>>> import numpy as np
>>> np.set_printoptions(precision=3, suppress=True, linewidth=120)
>>> K = np.loadtxt("x.csv", delimiter=",")
>>> print(K)
[[ 2.  0.  0. -1.  0. -1.  0.]
 [ 0.  2.  0.  0. -1.  0. -1.]
 [ 0.  0.  2.  0.  0. -1.  0.]
 [-1.  0.  0.  2.  0.  0. -1.]
 [ 0. -1.  0.  0.  2.  0.  0.]
 [-1.  0. -1.  0.  0.  2.  0.]
 [ 0. -1.  0. -1.  0.  0.  2.]]
>>> x0 = np.array([0, 1, -1, -1, -1, -2, 0])
>>> rhs = K @ x0
>>> rhs
array([ 3.,  3.,  0., -2., -3., -3.,  0.])
>>> np.linalg.solve(K.T, K[1])
array([0., 1., 0., 0., 0., 0., 0.])
>>> np.round(np.linalg.solve(K, 5 * rhs), 3) + 0
array([  0.,   5.,  -5.,  -5.,  -5., -10.,   0.])
>>> ev, evecs = np.linalg.eigh(K)
>>> np.round(np.linalg.eigvalsh(K + -2 * np.eye(7)), 3) + 0
array([-1.848, -1.414, -0.765,  0.   ,  0.765,  1.414,  1.848])
>>> np.round(evecs @ np.diag(ev) @ evecs.T, 3) + 0
array([[ 2.,  0.,  0., -1.,  0., -1.,  0.],
       [ 0.,  2.,  0.,  0., -1.,  0., -1.],
       [ 0.,  0.,  2.,  0.,  0., -1.,  0.],
       [-1.,  0.,  0.,  2.,  0.,  0., -1.],
       [ 0., -1.,  0.,  0.,  2.,  0.,  0.],
       [-1.,  0., -1.,  0.,  0.,  2.,  0.],
       [ 0., -1.,  0., -1.,  0.,  0.,  2.]])
>>> np.round(evecs.T @ evecs, 3) + 0
array([[1., 0., 0., 0., 0., 0., 0.],
       [0., 1., 0., 0., 0., 0., 0.],
       [0., 0., 1., 0., 0., 0., 0.],
       [0., 0., 0., 1., 0., 0., 0.],
       [0., 0., 0., 0., 1., 0., 0.],
       [0., 0., 0., 0., 0., 1., 0.],
       [0., 0., 0., 0., 0., 0., 1.]])
>>> np.round(ev.sum(), 3), np.trace(K)
(np.float64(14.0), np.float64(14.0))
>>> rng = np.random.default_rng(6)
>>> labels = rng.permutation(7)
>>> labels
array([2, 3, 0, 5, 4, 1, 6])
>>> Y = K[labels][:, labels]
>>> np.allclose(Y, K)
False
>>> round(float(np.linalg.det(Y)), 3), round(np.linalg.det(K[labels]), 3)
(8.0, np.float64(-8.0))
>>> print(np.sort(np.abs(np.linalg.eigvals(Y))))
[0.152 0.586 1.235 2.    2.765 3.414 3.848]
>>> np.diag(Y)
array([2., 2., 2., 2., 2., 2., 2.])
>>> Y
array([[ 2.,  0.,  0., -1.,  0.,  0.,  0.],
       [ 0.,  2., -1.,  0.,  0.,  0., -1.],
       [ 0., -1.,  2., -1.,  0.,  0.,  0.],
       [-1.,  0., -1.,  2.,  0.,  0.,  0.],
       [ 0.,  0.,  0.,  0.,  2., -1.,  0.],
       [ 0.,  0.,  0.,  0., -1.,  2., -1.],
       [ 0., -1.,  0.,  0.,  0., -1.,  2.]])
>>> np.trace(Y)
np.float64(14.0)
